% ipython --no-banner

In [1]: import numpy as np

In [2]: import numpy.linalg as la

In [3]: np.set_printoptions(suppress=True, linewidth=140)

In [4]: def rd(a):
   ...:     return np.round(a, 2) + 0
   ...: 

In [5]: K = np.loadtxt("out12.csv", delimiter=",")

In [6]: K
Out[6]: 
array([[18.,  0.,  0.,  3.],
       [ 1., -5.,  2.,  0.],
       [ 2.,  1., 32.,  0.],
       [ 3.,  3.,  3., 37.]])

In [7]: evals, evecs = la.eig(K)

In [8]: rd(evals)
Out[8]: array([-5.05, 17.59, 37.64, 31.82])

In [9]: rd(K @ evecs[:, 0] - evals[0] * evecs[:, 0])
Out[9]: array([0., 0., 0., 0.])

In [10]: mat = np.load("test2.npy")

In [11]: mat
Out[11]: 
array([[ 5.,  3., -8.,  8.,  0.,  0.],
       [-4.,  4., -4.,  5.,  0.,  0.],
       [-6., -5.,  5.,  6.,  0.,  0.],
       [ 2.,  4., -5.,  9.,  0.,  0.],
       [ 0.,  0.,  0.,  0.,  0.,  2.],
       [ 0.,  0.,  0.,  0.,  2.,  2.]])

In [12]: # splits into 2 blocks

In [13]: r0 = np.array([-2, 2, 5])

In [14]: np.cross(mat[1, :3], mat[4, :3])
Out[14]: array([ 0.,  0., -0.])

In [15]: np.polyval(r0, mat[1])
Out[15]: array([-35., -19., -35., -35.,   5.,   5.])

In [16]: np.convolve(mat[1], r0)
Out[16]: array([  8., -16.,  -4.,   2., -10.,  25.,   0.,   0.])

In [17]: np.correlate(mat[1], mat[4], "full")
Out[17]: array([-8.,  8., -8., 10.,  0.,  0.,  0.,  0.,  0.,  0.,  0.])

In [18]: np.array([np.convolve(row, r0, "same") for row in mat])
Out[18]: 
array([[  4.,  47., -17., -24.,  40.,   0.],
       [-16.,  -4.,   2., -10.,  25.,   0.],
       [ -2., -50., -27.,  37.,  30.,   0.],
       [ -4.,  28.,  -8.,  -7.,  45.,   0.],
       [  0.,   0.,   0.,   0.,  -4.,   4.],
       [  0.,   0.,   0.,  -4.,   0.,  14.]])

In [19]: U, s, Vh = la.svd(mat, full_matrices=False)

In [20]: (s > 1e-8).sum()
Out[20]: np.int64(6)

In [21]: rd(U.T @ U)
Out[21]: 
array([[1., 0., 0., 0., 0., 0.],
       [0., 1., 0., 0., 0., 0.],
       [0., 0., 1., 0., 0., 0.],
       [0., 0., 0., 1., 0., 0.],
       [0., 0., 0., 0., 1., 0.],
       [0., 0., 0., 0., 0., 1.]])

In [22]: rd(np.sqrt((s ** 2).sum())), rd(la.norm(mat))
Out[22]: (np.float64(22.25), np.float64(22.25))

In [23]: rd(np.cumsum(s ** 2) / np.sum(s ** 2))
Out[23]: array([0.65, 0.91, 0.97, 0.99, 1.  , 1.  ])

In [24]: rd(s)
Out[24]: array([17.88, 11.43,  5.48,  3.24,  1.58,  1.24])

In [25]: K @ K
Out[25]: 
array([[ 333.,    9.,    9.,  165.],
       [  17.,   27.,   54.,    3.],
       [ 101.,   27., 1026.,    6.],
       [ 174.,   99.,  213., 1378.]])

In [26]: np.allclose(K @ K.T, K.T @ K)
Out[26]: False

In [27]: rd(np.abs(la.eigvals(K)).max())
Out[27]: np.float64(37.64)

In [28]: np.allclose(K, K.T)
Out[28]: False

In [29]: rd(la.matrix_power(K, 2))
Out[29]: 
array([[ 333.,    9.,    9.,  165.],
       [  17.,   27.,   54.,    3.],
       [ 101.,   27., 1026.,    6.],
       [ 174.,   99.,  213., 1378.]])

In [30]: (K + K.T) / 2
Out[30]: 
array([[18. ,  0.5,  1. ,  3. ],
       [ 0.5, -5. ,  1.5,  1.5],
       [ 1. ,  1.5, 32. ,  1.5],
       [ 3. ,  1.5,  1.5, 37. ]])

In [31]: (K - K.T) / 2
Out[31]: 
array([[ 0. , -0.5, -1. ,  0. ],
       [ 0.5,  0. ,  0.5, -1.5],
       [ 1. , -0.5,  0. , -1.5],
       [ 0. ,  1.5,  1.5,  0. ]])

In [32]: F = np.load("w.npy")

In [33]: rd(F)
Out[33]: 
array([[ 1.64, -2.44,  3.12,  5.13,  5.24, -2.24],
       [ 5.51, -0.22,  1.59,  3.41,  2.19,  0.81],
       [ 0.17, -0.26, -0.43,  1.82, -1.85,  4.85],
       [ 3.1 ,  0.71,  0.37,  0.95, -0.26,  3.26],
       [ 4.51, -3.72,  5.56,  7.92, 10.12, -7.12],
       [ 8.27,  3.76, -0.75, -2.01, -2.5 ,  5.5 ],
       [-0.53,  0.89, -1.4 , -0.35, -3.8 ,  6.8 ],
       [-0.64,  2.29, -2.71, -2.55, -6.42,  9.42],
       [ 1.4 , -1.61,  2.89,  3.47,  4.77, -1.77],
       [ 1.98, -0.58,  1.71,  2.29,  2.43,  0.57],
       [ 3.57,  3.94, -2.64, -3.77, -6.29,  9.29]])

In [34]: # looks like rank 4

In [35]: U, s, Vh = la.svd(F)

In [36]: evecs = Vh[:(s > 1e-8).sum()]

In [37]: rng = np.random.default_rng(7)

In [38]: x = F[6] + -2 * F[0] + rng.integers(2) * np.eye(6)[0]

In [39]: rd(x)
Out[39]: array([ -2.81,   5.76,  -7.64, -10.61, -14.29,  11.29])

In [40]: la.matrix_rank(np.vstack([F, x]))
Out[40]: np.int64(5)

In [41]: rd(la.norm(x - evecs.T @ evecs @ x))
Out[41]: np.float64(0.22)

In [42]: rd(evecs.T @ evecs)
Out[42]: 
array([[ 0.95,  0.19,  0.  ,  0.09,  0.  , -0.02],
       [ 0.19,  0.25,  0.01, -0.38, -0.01,  0.09],
       [ 0.  ,  0.01,  0.32,  0.01,  0.45,  0.11],
       [ 0.09, -0.38,  0.01,  0.81,  0.  ,  0.05],
       [ 0.  , -0.01,  0.45,  0.  ,  0.7 , -0.07],
       [-0.02,  0.09,  0.11,  0.05, -0.07,  0.97]])

In [43]: blk = np.stack([F, -1 * F, F[::-1]])

In [44]: rd(la.norm(blk, axis=(1, 2)))
Out[44]: array([32.28, 32.28, 32.28])

In [45]: la.matrix_rank(blk)
Out[45]: array([4, 4, 4])

In [46]: (blk @ F.T).shape
Out[46]: (3, 11, 11)

In [47]: rd(blk.sum(axis=0))
Out[47]: 
array([[ 3.57,  3.94, -2.64, -3.77, -6.29,  9.29],
       [ 1.98, -0.58,  1.71,  2.29,  2.43,  0.57],
       [ 1.4 , -1.61,  2.89,  3.47,  4.77, -1.77],
       [-0.64,  2.29, -2.71, -2.55, -6.42,  9.42],
       [-0.53,  0.89, -1.4 , -0.35, -3.8 ,  6.8 ],
       [ 8.27,  3.76, -0.75, -2.01, -2.5 ,  5.5 ],
       [ 4.51, -3.72,  5.56,  7.92, 10.12, -7.12],
       [ 3.1 ,  0.71,  0.37,  0.95, -0.26,  3.26],
       [ 0.17, -0.26, -0.43,  1.82, -1.85,  4.85],
       [ 5.51, -0.22,  1.59,  3.41,  2.19,  0.81],
       [ 1.64, -2.44,  3.12,  5.13,  5.24, -2.24]])

In [48]: F @ F
Traceback (most recent call last):
  Cell In[48], line 1
    F @ F
ValueError: matmul: Input operand 1 has a mismatch in its core dimension 0, with gufunc signature (n?,k),(k,m?)->(n?,m?) (size 11 is different from 6)


In [49]: gram = F.T @ F

In [50]: rd(np.diag(gram))
Out[50]: array([150.66,  59.03,  71.61, 147.06, 268.19, 345.37])

In [51]: (F @ F.T).shape
Out[51]: (11, 11)

In [52]: rd(np.trace(gram)), rd((F ** 2).sum())
Out[52]: (np.float64(1041.92), np.float64(1041.92))
